$ python -q
>>> import numpy as np
>>> np.set_printoptions(suppress=True, linewidth=160)
>>> A = np.load("m.npy")
>>> A
array([[ 0,  0,  0,  0],
       [ 0,  0,  0,  0],
       [ 0,  0, -2,  0],
       [ 0,  0,  0,  0]])
>>> [round(float(np.linalg.det(A[:i, :i])), 2) + 0 for i in range(1, 5)]
[0.0, 0.0, 0.0, 0.0]
>>> try:
...     np.linalg.cholesky(A)
... except np.linalg.LinAlgError as e:
...     print(e)
... 
Matrix is not positive definite
>>> np.round(np.linalg.eigvalsh(A).min(), 2)
np.float64(-2.0)
>>> np.prod(np.diag(A)), round(float(np.linalg.det(A)), 2)
(np.int64(0), 0.0)
>>> np.linalg.matrix_power(A - np.diag(np.diag(A)), 4)
array([[0, 0, 0, 0],
       [0, 0, 0, 0],
       [0, 0, 0, 0],
       [0, 0, 0, 0]])
>>> np.round(np.sort(np.linalg.eigvals(A)), 2)
array([-2.,  0.,  0.,  0.])
>>> try:
...     np.linalg.inv(A)
... except np.linalg.LinAlgError as e:
...     print("failed:", e)
... 
failed: Singular matrix
>>> np.linalg.matrix_rank(A - A[0, 0] * np.eye(4))
np.int64(1)
>>> A @ A
array([[0, 0, 0, 0],
       [0, 0, 0, 0],
       [0, 0, 4, 0],
       [0, 0, 0, 0]])
>>> [int(np.linalg.matrix_rank(np.linalg.matrix_power(A, p))) for p in range(1, 5)]
[1, 1, 1, 1]
>>> U, s, Vt = np.linalg.svd(A)
>>> s
array([2., 0., 0., 0.])
>>> M2 = U[:, :1] @ np.diag(s[:1]) @ Vt[:1]
>>> M2
array([[ 0.,  0.,  0.,  0.],
       [ 0.,  0.,  0.,  0.],
       [ 0.,  0., -2.,  0.],
       [ 0.,  0.,  0.,  0.]])
>>> np.linalg.matrix_rank(M2)
np.int64(1)
>>> np.abs(A - M2).max()
np.float64(0.0)
>>> (A != 0).astype(int)
array([[0, 0, 0, 0],
       [0, 0, 0, 0],
       [0, 0, 1, 0],
       [0, 0, 0, 0]])
>>> np.round(np.sort(np.linalg.eigvals(A).real), 2)
array([-2.,  0.,  0.,  0.])
>>> np.flatnonzero(np.linalg.matrix_power((A != 0) + (A.T != 0) + np.eye(4), 4)[0])
array([0])
>>> X = np.loadtxt("run7.csv", delimiter=",")
>>> X
array([[145., -38.,  -5.],
       [-38.,  40.,  40.],
       [ -5.,  40.,  50.]])
>>> hat = np.triu(np.array([[-1, -2, 3], [-2, 0, -1], [0, -3, 1]]), 1) + np.eye(3)
>>> M2 = hat @ X @ np.linalg.inv(hat)
>>> np.linalg.matrix_rank(M2)
np.int64(2)
>>> M2
array([[ 206.,  414., -139.],
       [ -33.,  -66.,   23.],
       [  -5.,   30.,   95.]])
>>> r = np.linalg.matrix_rank(M2)
>>> r
np.int64(2)
>>> ns = np.linalg.svd(M2)[2][r:].T
>>> [int(np.linalg.matrix_rank(M2[:i])) for i in range(1, len(M2) + 1)]
[1, 2, 2]
>>> np.round(ns[:, 0] / ns[np.abs(ns[:, 0]).round(6).argmax(), 0], 2)
array([ 1.  , -0.43,  0.19])
>>> np.allclose(M2 @ ns, 0)
True
>>> w, vecs = np.linalg.eigh(X)
>>> vec = np.array([0, 0, 1])
>>> np.round(np.linalg.eigvalsh(X[1:, 1:]), 2)
array([ 4.69, 85.31])
>>> np.round(vecs * np.abs(w) @ vecs.T, 2)
array([[145., -38.,  -5.],
       [-38.,  40.,  40.],
       [ -5.,  40.,  50.]])
>>> (np.sign(vecs[:, -1].round(6)) == np.sign(vecs[0, -1].round(6))).astype(int)
array([1, 0, 0])
>>> np.round(vecs * np.maximum(w, 0) @ vecs.T, 2)
array([[145., -38.,  -5.],
       [-38.,  40.,  40.],
       [ -5.,  40.,  50.]])
>>> arr = np.loadtxt("case4.csv", delimiter=",")
>>> arr
array([[ 0.,  0.,  0.,  2.],
       [ 0.,  0.,  0.,  0.],
       [ 0.,  0.,  0., -1.],
       [-2.,  0.,  1.,  0.]])
>>> r = np.linalg.matrix_rank(arr)
>>> r
np.int64(2)
>>> ns = np.linalg.svd(arr)[2][r:].T
>>> np.allclose(arr @ ns, 0)
True
>>> [int(np.linalg.matrix_rank(arr[:, :j + 1])) for j in range(4)]
[1, 1, 1, 2]
>>> np.round(ns @ ns.T, 2)
array([[0.2, 0. , 0.4, 0. ],
       [0. , 1. , 0. , 0. ],
       [0.4, 0. , 0.8, 0. ],
       [0. , 0. , 0. , 0. ]])
>>> [int(np.linalg.matrix_rank(np.delete(arr, i, axis=0))) for i in range(4)]
[2, 2, 2, 1]
>>> np.linalg.matrix_rank(arr.T @ arr), np.linalg.matrix_rank(arr @ arr.T)
(np.int64(2), np.int64(2))
>>> np.round(np.linalg.norm(arr, 2) / np.linalg.norm(arr), 2)
np.float64(0.71)
>>> [round(float(x), 2) for x in np.linalg.svd(arr, compute_uv=False)[:3]]
[2.24, 2.24, 0.0]
>>> np.linalg.matrix_rank(arr, rtol=0.1)
np.int64(2)
>>> np.unique(arr.round(6), axis=0).shape
(4, 4)
>>> np.linalg.lstsq(arr[:-1].T, arr[-1])[2]
np.int32(1)
>>> np.round(arr @ np.linalg.pinv(arr) @ arr, 2)
array([[ 0.,  0.,  0.,  2.],
       [ 0.,  0.,  0.,  0.],
       [ 0.,  0.,  0., -1.],
       [-2.,  0.,  1.,  0.]])
>>> hat = np.triu(np.array([[3, 1, 0, 2], [3, 0, 0, 0], [5, 2, 5, 0], [3, 5, 0, 1]]), 1) + np.eye(4)
>>> M2 = hat @ arr @ np.linalg.inv(hat)
>>> hat @ arr - arr @ hat
array([[-4.,  0.,  2.,  0.],
       [ 0.,  0.,  0.,  0.],
       [ 0.,  0.,  0.,  0.],
       [ 0.,  2.,  0.,  4.]])
>>> M2
array([[-4.,  4.,  2., 10.],
       [ 0.,  0.,  0.,  0.],
       [ 0.,  0.,  0., -1.],
       [-2.,  2.,  1.,  4.]])
>>> try:
...     np.linalg.inv(M2)
... except np.linalg.LinAlgError as e:
...     print("failed:", e)
... 
failed: Singular matrix
>>> np.round(M2 @ np.linalg.pinv(M2) @ M2, 2) + 0
array([[-4.,  4.,  2., 10.],
       [ 0.,  0.,  0.,  0.],
       [ 0.,  0.,  0., -1.],
       [-2.,  2.,  1.,  4.]])
>>> np.linalg.lstsq(M2[:-1].T, M2[-1])[2]
np.int32(2)
>>> np.abs(np.diag(np.linalg.qr(M2)[1])) > 1e-9
array([ True, False, False, False])
>>> np.allclose(M2[:-1].T @ np.linalg.lstsq(M2[:-1].T, M2[-1])[0], M2[-1])
True
>>> np.unique(M2.round(6), axis=0).shape
(4, 4)
>>> rng = np.random.default_rng(9392)
>>> mat = np.eye(3, dtype=int)[rng.permutation(3)] * np.array([-1, 0, 0])
>>> mat
array([[ 0,  0,  0],
       [-1,  0,  0],
       [ 0,  0,  0]])
>>> r = np.linalg.matrix_rank(mat)
>>> r
np.int64(1)
>>> ns = np.linalg.svd(mat)[2][r:].T
>>> [int(np.linalg.matrix_rank(np.delete(mat, i, axis=0))) for i in range(3)]
[1, 0, 1]
>>> mat @ ns
array([[0., 0.],
       [0., 0.],
       [0., 0.]])
>>> np.allclose(mat @ ns, 0)
True
>>> np.allclose(mat[:-1].T @ np.linalg.lstsq(mat[:-1].T, mat[-1])[0], mat[-1])
True
>>> np.abs(np.diag(np.linalg.qr(mat)[1])) > 1e-9
array([ True, False, False])
>>> np.round(mat @ np.linalg.pinv(mat) @ mat, 2)
array([[ 0.,  0.,  0.],
       [-1.,  0.,  0.],
       [ 0.,  0.,  0.]])
>>> [int(np.linalg.matrix_rank(np.linalg.matrix_power(mat, p))) for p in range(1, 4)]
[1, 0, 0]
>>> np.linalg.matrix_rank(mat - mat[0, 0] * np.eye(3))
np.int64(1)
>>> np.linalg.matrix_power(mat - np.diag(np.diag(mat)), 3)
array([[0, 0, 0],
       [0, 0, 0],
       [0, 0, 0]])
>>> np.round(np.sort(np.linalg.eigvals(mat)), 2)
array([0., 0., 0.])
>>> U, s, Vt = np.linalg.svd(mat)
>>> np.argmax(s[:-1] / (s[1:] + 1e-6)) + 1
np.int64(1)
>>> M2 = U[:, :1] @ np.diag(s[:1]) @ Vt[:1]
>>> np.abs(mat - M2).max()
np.float64(0.0)
>>> M2
array([[ 0.,  0.,  0.],
       [-1.,  0.,  0.],
       [ 0.,  0.,  0.]])
>>> np.linalg.matrix_rank(mat, rtol=0.05)
np.int64(1)
>>> (mat != 0).astype(int)
array([[0, 0, 0],
       [1, 0, 0],
       [0, 0, 0]])
>>> np.flatnonzero(np.linalg.matrix_power((mat != 0) + (mat.T != 0) + np.eye(3), 3)[2])
array([2])
>>> J = np.load("layer6.npy")
>>> J
array([[ 1,  2,  2],
       [ 0, -3,  0],
       [-1,  3,  3]])
>>> z = rng.permutation(3)
>>> M2 = J[:, z] * rng.choice([-1, 1], 3)
>>> M2
array([[ 2, -1, -2],
       [ 0,  0,  3],
       [ 3,  1, -3]])
>>> U, _, Vt = np.linalg.svd(J.T @ M2)
>>> z
array([2, 0, 1])
>>> np.round(U @ Vt, 2) + 0
array([[ 0., -1.,  0.],
       [ 0.,  0., -1.],
       [ 1.,  0.,  0.]])
>>> vec = np.array([1, 4, 1])
>>> np.linalg.norm(M2 @ vec) <= np.linalg.norm(M2, 2) * np.linalg.norm(vec) + 1e-9
np.True_
>>> M2 @ np.eye(3)[1]
array([-1.,  0.,  1.])
>>> M2 * vec
array([[ 2, -4, -2],
       [ 0,  0,  3],
       [ 3,  4, -3]])
>>> M2 @ np.ones(3)
array([-1.,  3.,  1.])
>>> M2 @ vec
array([-4,  3,  4])
>>> (M2 * vec).sum(axis=1)
array([-4,  3,  4])
>>> feats = np.load("mat.npy")
>>> feats.round(2)
array([[0.57, 0.14, 0.29],
       [0.33, 0.33, 0.33],
       [0.17, 0.5 , 0.33]])
>>> q, vecs = np.linalg.qr(feats[:, :2])[0], np.linalg.qr(feats[:, 2:])[0]
>>> s = np.linalg.svd(q.T @ vecs, compute_uv=False)
>>> np.round(np.degrees(np.arccos(s.clip(0, 1))), 2)
array([2.59])
>>> z = rng.permutation(4)
>>> z
array([2, 0, 1, 3])
>>> M2 = arr[z][:, z]
>>> round(float(np.linalg.det(M2)), 2), round(float(np.linalg.det(arr[z])), 2)
(0.0, 0.0)
>>> M2
array([[ 0.,  0.,  0., -1.],
       [ 0.,  0.,  0.,  2.],
       [ 0.,  0.,  0.,  0.],
       [ 1., -2.,  0.,  0.]])
>>> np.allclose(M2, arr)
False
>>> w, vecs = np.linalg.eig(feats)
>>> np.round(np.sort(np.linalg.eigvals(feats.T)), 2)
array([-0.03,  0.27,  1.  ])
>>> np.round(feats @ vecs[:, 0] - w[0] * vecs[:, 0], 2) + 0
array([0., 0., 0.])
>>> w.round(2)
array([ 1.  ,  0.27, -0.03])
>>> round(np.prod(w), 2)
np.float64(-0.01)
>>> np.round(np.sort(np.linalg.eigvals(np.linalg.inv(feats))), 2)
array([-33.73,   1.  ,   3.73])
>>> np.einsum("ii->", X)
np.float64(235.0)
>>> round(float(np.linalg.det(2 * X)), 2), round(float(np.linalg.det(X)), 2)
(0.0, 0.0)
>>> m1 = np.loadtxt("arr.csv", delimiter=",")
>>> m1
array([[ 2.,  2., -3.],
       [ 1., -3.,  0.],
       [ 2., -3.,  3.],
       [ 3.,  3.,  3.]])
>>> W1 = np.array([[1, 1, 3, 3, 3, 2], [2, 3, 1, 3, 1, 3], [2, 0, 3, 2, 2, 3]])
>>> b = np.array([3, 2, 3, -3, 0, 1])
>>> act = np.maximum(m1 @ W1 + b, 0)
>>> (act > 0).astype(int)
array([[1, 1, 1, 1, 1, 1],
       [0, 0, 1, 0, 0, 0],
       [1, 0, 1, 0, 1, 1],
       [1, 1, 1, 1, 1, 1]])
>>> np.linalg.matrix_rank(act)
np.int64(4)
>>> W2 = np.array([[3, 0], [1, -1], [-2, 3], [1, 3], [-2, -1], [3, -1]])
>>> (act @ W2).round(6).argmax(axis=1)
array([0, 1, 1, 0])
>>> act @ W2
array([[ 20.,   1.],
       [ -6.,   9.],
       [-18.,  31.],
       [ 80.,  78.]])
>>> W1 @ W2
array([[ 1, 12],
       [17,  5],
       [ 7, 10]])
>>> vec = np.array([3, 1, 1])
>>> a = np.maximum(m1 @ vec, 0)
>>> np.maximum(m1 @ vec, 0) - np.maximum(-m1 @ vec, 0)
array([ 5.,  0.,  6., 15.])
>>> a
array([ 5.,  0.,  6., 15.])
>>> vec = np.array([0, 2, 1])
>>> y = m1 @ vec
>>> np.round(np.linalg.pinv(m1) @ m1, 2) + 0
array([[1., 0., 0.],
       [0., 1., 0.],
       [0., 0., 1.]])
>>> try:
...     np.linalg.solve(m1, y)
... except np.linalg.LinAlgError as e:
...     print("failed:", e)
... 
failed: Last 2 dimensions of the array must be square
>>> y = y + 0.3 * rng.normal(size=4)
>>> y.round(2)
array([ 0.79, -6.25, -3.79,  8.81])
>>> b, *_ = np.linalg.lstsq(m1, y)
>>> np.round(m1.T @ (y - m1 @ b), 2) + 0
array([0., 0., 0.])
>>> b.round()
array([-0.,  2.,  1.])
>>> b.round(2)
array([-0.17,  2.09,  0.99])
>>> def softmax(z):
...     e = np.exp(z - z.max(axis=-1, keepdims=True))
...     return e / e.sum(axis=-1, keepdims=True)
... 
>>> softmax(m1).sum(axis=1)
array([1., 1., 1., 1.])
>>> np.round(softmax(10 * m1[0]), 2) + 0
array([0.5, 0.5, 0. ])
>>> np.round(softmax(m1[0]), 2) + 0
array([0.5, 0.5, 0. ])
>>> np.round(softmax(m1[0] + 5), 2) + 0
array([0.5, 0.5, 0. ])
>>> S = m1 @ m1.T / np.sqrt(3)
>>> np.round(softmax(S), 2) + 0
array([[1.  , 0.  , 0.  , 0.  ],
       [0.  , 0.36, 0.64, 0.  ],
       [0.  , 0.  , 1.  , 0.  ],
       [0.  , 0.  , 0.  , 1.  ]])
>>> np.round(softmax(S)[0] @ m1, 2)
array([ 2.,  2., -3.])
>>> np.round(softmax(S + np.triu(np.full(S.shape, -np.inf), 1)), 2) + 0
array([[1., 0., 0., 0.],
       [0., 1., 0., 0.],
       [0., 0., 1., 0.],
       [0., 0., 0., 1.]])
>>> M = np.load("w.npy")
>>> M
array([[  0.9,  -0.9,  -1.8],
       [ -0.4,  -0.9,  -0.6],
       [  0.6,  -0.1,  -0.2],
       [  1. ,   1.4,  -0.7],
       [ -0.6,   0.8,  -0.3],
       [  0.4,   0.6,  -1.7],
       [ -0.2,  -0.4,   0.5],
       [ -0.2,   0.4,  -0.5],
       [ -1. ,   0.7,  -2.3],
       [ -1.1,  -0.2,   1.5],
       [ -2. ,   0.8,   0.7],
       [ -1.6,   0.4,   0.6],
       [ -1.3,  -1.7,  -0.2],
       [  4. ,   8. , -11. ],
       [ -0.4,   0.3,  -1.2],
       [ -0.3,  -0.5,  -0.8],
       [  1. ,  -1. ,   1.4],
       [ -0.6,  -0.5,  -0.6]])
>>> d = np.linalg.norm(M[:, None] - M[None], axis=-1)
>>> d[9].round(6).argsort(kind="stable")[:4]
array([ 9, 11,  6, 10])
>>> d.mean(axis=1).argmax()
np.int64(13)
>>> d.shape
(18, 18)
>>> np.unravel_index(d.round(6).argmax(), d.shape)
(np.int64(9), np.int64(13))
>>> np.linalg.matrix_rank(d ** 2)
np.int64(5)
>>> np.flatnonzero(d[9] < d.mean() / 2)
array([ 6,  9, 10, 11])
>>> cen = M - M.mean(axis=0)
>>> vecs = np.linalg.svd(cen)[2][:1]
>>> M2 = cen - cen @ vecs.T @ vecs
>>> np.round(np.cov(cen @ vecs.T, rowvar=False), 2)
np.float64(12.05)
>>> np.linalg.norm(M2, axis=1).round(6).argmax()
np.int64(10)
>>> np.round(np.diag(vecs.T @ vecs), 2)
array([0.1 , 0.31, 0.59])
>>> np.round(M2.std(axis=0), 2)
array([0.77, 0.67, 0.47])
>>> np.round(np.linalg.norm(M2) / np.linalg.norm(cen), 2)
np.float64(0.32)
>>> cen = (M - M.mean(axis=0)) / M.std(axis=0)
>>> np.argwhere(np.abs(cen) > 2)
array([[13,  0],
       [13,  1],
       [13,  2]])
>>> b = np.linalg.lstsq(np.delete(cen, 2, axis=1), cen[:, 2])[0]
>>> b.round(2)
array([-0.3 , -0.67])
